In [1]: import numpy as np

In [2]: np.set_printoptions(precision=3, suppress=True, linewidth=160, floatmode="fixed")

In [3]: E = np.load("m.npy")

In [4]: E
Out[4]: 
array([[-2.000,  3.000, -2.000,  1.000],
       [-3.000,  4.000, -2.000,  1.000],
       [-3.000,  3.000, -1.000,  1.000],
       [-3.000,  3.000, -2.000,  2.000]])

In [5]: # null space of dimension 1

In [6]: Uu, sigma, vt = np.linalg.svd(E)

In [7]: evecs = vt[:(sigma > 1e-8).sum()]

In [8]: rng = np.random.default_rng(947285)

In [9]: x0 = E[1] + 4 * E[3] + rng.integers(2) * np.eye(4)[3]

In [10]: x0
Out[10]: array([-15.000,  16.000, -10.000,   9.000])

In [11]: np.diag(evecs.T @ evecs)
Out[11]: array([0.750, 0.750, 0.750, 0.750])

In [12]: np.allclose(evecs.T @ evecs @ x0, x0)
Out[12]: True

In [13]: np.round(np.linalg.norm(x0 - evecs.T @ evecs @ x0), 3)
Out[13]: np.float64(0.0)

In [14]: evecs.T @ evecs
Out[14]: 
array([[ 0.750, -0.250, -0.250, -0.250],
       [-0.250,  0.750, -0.250, -0.250],
       [-0.250, -0.250,  0.750, -0.250],
       [-0.250, -0.250, -0.250,  0.750]])

In [15]: T = np.stack([E, 3 * E, E[::-1]])

In [16]: (T @ E.T).shape
Out[16]: (3, 4, 4)

In [17]: np.round(np.linalg.det(T), 3) + 0
Out[17]: array([0.000, 0.000, 0.000])

In [18]: np.linalg.norm(T, axis=(1, 2))
Out[18]: array([ 9.695, 29.086,  9.695])

In [19]: np.einsum("bij,cij->bc", T, T)
Out[19]: 
array([[ 94.000, 282.000,  90.000],
       [282.000, 846.000, 270.000],
       [ 90.000, 270.000,  94.000]])

In [20]: proj = np.triu(np.array([[-7, -6, 2, 3], [-3, -4, -2, 2], [9, -1, -4, 1], [7, -2, 8, -7]]), 1) + np.eye(4)

In [21]: out = proj @ E @ np.linalg.inv(proj)

In [22]: out
Out[22]: 
array([[  1.000,   0.000,   0.000,   0.000],
       [ -3.000, -14.000, -26.000,  66.000],
       [ -6.000, -30.000, -51.000, 132.000],
       [ -3.000, -15.000, -26.000,  67.000]])

In [23]: rank = np.linalg.matrix_rank(out)

In [24]: rank
Out[24]: np.int64(3)

In [25]: ns = np.linalg.svd(out)[2][rank:].T

In [26]: ns.shape
Out[26]: (4, 1)

In [27]: np.round(out @ ns, 3) + 0
Out[27]: 
array([[0.000],
       [0.000],
       [0.000],
       [0.000]])

In [28]: [int(np.linalg.matrix_rank(out[:, :j + 1])) for j in range(4)]
Out[28]: [1, 2, 3, 3]

In [29]: np.allclose(out @ ns, 0)
Out[29]: True

In [30]: [int(np.linalg.matrix_rank(np.delete(out, i, axis=0))) for i in range(4)]
Out[30]: [3, 3, 3, 3]

In [31]: arr = np.loadtxt("layer10.csv", delimiter=",")

In [32]: arr
Out[32]: 
array([[0.500, 0.500, 0.000],
       [0.500, 0.500, 0.000],
       [0.000, 0.000, 1.000]])

In [33]: def softmax(z):
    ...:     e = np.exp(z - z.max(axis=-1, keepdims=True))
    ...:     return e / e.sum(axis=-1, keepdims=True)
    ...: 

In [34]: softmax(arr[1])
Out[34]: array([0.384, 0.384, 0.233])

In [35]: softmax(10 * arr[1])
Out[35]: array([0.498, 0.498, 0.003])

In [36]: softmax(arr[1] + 4)
Out[36]: array([0.384, 0.384, 0.233])

In [37]: att = arr @ arr.T / np.sqrt(3)

In [38]: softmax(att + np.triu(np.full(att.shape, -np.inf), 1))
Out[38]: 
array([[1.000, 0.000, 0.000],
       [0.500, 0.500, 0.000],
       [0.264, 0.264, 0.471]])

In [39]: softmax(att)[1] @ arr
Out[39]: array([0.364, 0.364, 0.273])

In [40]: T = np.stack([arr, -2 * arr, arr[::-1]])

In [41]: T.shape
Out[41]: (3, 3, 3)

In [42]: np.linalg.matrix_rank(T.reshape(3, -1))
Out[42]: np.int64(2)

In [43]: np.linalg.det(T)
Out[43]: array([0.000, 0.000, 0.000])

In [44]: Uu, sigma, vt = np.linalg.svd(E)

In [45]: sigma.round(3) + 0
Out[45]: array([9.592, 1.000, 1.000, 0.000])

In [46]: out = Uu[:, :3] @ np.diag(sigma[:3]) @ vt[:3]

In [47]: round(np.abs(E - out).max(), 3)
Out[47]: np.float64(0.0)

In [48]: np.linalg.matrix_rank(E, rtol=0.05)
Out[48]: np.int64(3)

In [49]: np.count_nonzero(arr)
Out[49]: np.int64(5)

In [50]: arr - arr[0]
Out[50]: 
array([[ 0.000,  0.000,  0.000],
       [ 0.000,  0.000,  0.000],
       [-0.500, -0.500,  1.000]])

In [51]: np.diff(arr, axis=0)
Out[51]: 
array([[ 0.000,  0.000,  0.000],
       [-0.500, -0.500,  1.000]])

In [52]: np.round(np.linalg.svd(arr, compute_uv=False), 3) + 0
Out[52]: array([1.000, 1.000, 0.000])

In [53]: np.abs(arr).max()
Out[53]: np.float64(1.0)

In [54]: labels = rng.permutation(3)

In [55]: labels
Out[55]: array([2, 1, 0])

In [56]: out = arr[labels][:, labels]

In [57]: np.trace(out)
Out[57]: np.float64(2.0)

In [58]: np.diag(out)
Out[58]: array([1.000, 0.500, 0.500])

In [59]: np.round(np.sort(np.abs(np.linalg.eigvals(out))), 3) + 0
Out[59]: array([0.000, 1.000, 1.000])

In [60]: W0 = np.loadtxt("out17.csv", delimiter=",")

In [61]: W0
Out[61]: 
array([[10.000,  0.000,  4.000],
       [ 0.000,  0.000,  0.000],
       [ 6.000,  0.000,  2.000],
       [ 0.000,  9.000,  0.000],
       [ 2.000,  0.000,  0.000],
       [ 0.000,  6.000,  0.000],
       [ 0.000,  6.000,  0.000],
       [ 6.000,  0.000,  2.000],
       [ 2.000,  0.000,  0.000],
       [ 2.000,  0.000,  0.000],
       [ 0.000,  3.000,  0.000],
       [ 2.000,  0.000,  0.000],
       [ 2.000,  0.000,  0.000],
       [ 0.000,  9.000,  0.000],
       [ 2.000,  0.000,  0.000],
       [ 0.000,  0.000,  0.000],
       [10.000,  0.000,  4.000],
       [ 2.000,  0.000,  0.000],
       [ 0.000,  0.000,  0.000],
       [ 2.000,  0.000,  0.000],
       [ 0.000,  0.000,  0.000],
       [ 2.000,  0.000,  0.000],
       [ 0.000,  0.000,  0.000],
       [ 0.000,  9.000,  0.000],
       [ 6.000,  0.000,  2.000]])

In [62]: out = W0 + rng.integers(-2, 3, (25, 2)) @ rng.integers(-2, 3, (2, 3))

In [63]: out
Out[63]: 
array([[16.000,  0.000,  8.000],
       [-6.000,  0.000, -4.000],
       [ 4.000,  4.000,  6.000],
       [ 0.000,  9.000,  0.000],
       [-3.000,  1.000, -2.000],
       [ 5.000,  5.000,  2.000],
       [-1.000,  8.000,  2.000],
       [ 2.000,  2.000,  2.000],
       [ 1.000, -1.000, -2.000],
       [ 2.000,  0.000,  0.000],
       [-2.000,  4.000,  0.000],
       [ 7.000, -1.000,  2.000],
       [ 6.000, -2.000,  0.000],
       [ 2.000, 11.000,  4.000],
       [ 0.000,  4.000,  4.000],
       [-3.000,  0.000, -2.000],
       [10.000,  0.000,  4.000],
       [-2.000, -1.000, -4.000],
       [-4.000, -1.000, -4.000],
       [ 1.000, -1.000, -2.000],
       [ 0.000,  0.000,  0.000],
       [ 2.000, -3.000, -4.000],
       [-2.000,  4.000,  4.000],
       [ 1.000, 10.000,  2.000],
       [ 8.000, -4.000, -2.000]])

In [64]: np.round(np.linalg.svd(out - W0, compute_uv=False), 3) + 0
Out[64]: array([17.932, 14.712,  0.000])

In [65]: np.linalg.matrix_rank(out - W0, tol=1e-8)
Out[65]: np.int64(2)

In [66]: out - W0
Out[66]: 
array([[ 6.000,  0.000,  4.000],
       [-6.000,  0.000, -4.000],
       [-2.000,  4.000,  4.000],
       [ 0.000,  0.000,  0.000],
       [-5.000,  1.000, -2.000],
       [ 5.000, -1.000,  2.000],
       [-1.000,  2.000,  2.000],
       [-4.000,  2.000,  0.000],
       [-1.000, -1.000, -2.000],
       [ 0.000,  0.000,  0.000],
       [-2.000,  1.000,  0.000],
       [ 5.000, -1.000,  2.000],
       [ 4.000, -2.000,  0.000],
       [ 2.000,  2.000,  4.000],
       [-2.000,  4.000,  4.000],
       [-3.000,  0.000, -2.000],
       [ 0.000,  0.000,  0.000],
       [-4.000, -1.000, -4.000],
       [-4.000, -1.000, -4.000],
       [-1.000, -1.000, -2.000],
       [ 0.000,  0.000,  0.000],
       [ 0.000, -3.000, -4.000],
       [-2.000,  4.000,  4.000],
       [ 1.000,  1.000,  2.000],
       [ 2.000, -4.000, -4.000]])

In [67]: feats = np.array([[0.3, 0.2, -0.1, -0.4],
    ...:     [-0.1, -0.6, 0.3, 0.4],
    ...:     [0.3, -1.4, 1.2, 0.3],
    ...:     [-0.6, 2.0, 0.8, -0.6]])

In [68]: feats[:, 2] *= 10

In [69]: feats
Out[69]: 
array([[ 0.300,  0.200, -1.000, -0.400],
       [-0.100, -0.600,  3.000,  0.400],
       [ 0.300, -1.400, 12.000,  0.300],
       [-0.600,  2.000,  8.000, -0.600]])

In [70]: # column 2 dominates

In [71]: x0 = np.array([-2, -1, -1, 1])

In [72]: feats @ x0
Out[72]: array([ -0.200,  -1.800, -10.900,  -9.400])

In [73]: np.sign((feats @ x0).round(6))
Out[73]: array([-1.000, -1.000, -1.000, -1.000])

In [74]: feats @ np.ones(4)
Out[74]: array([-0.900,  2.700, 11.200,  8.800])
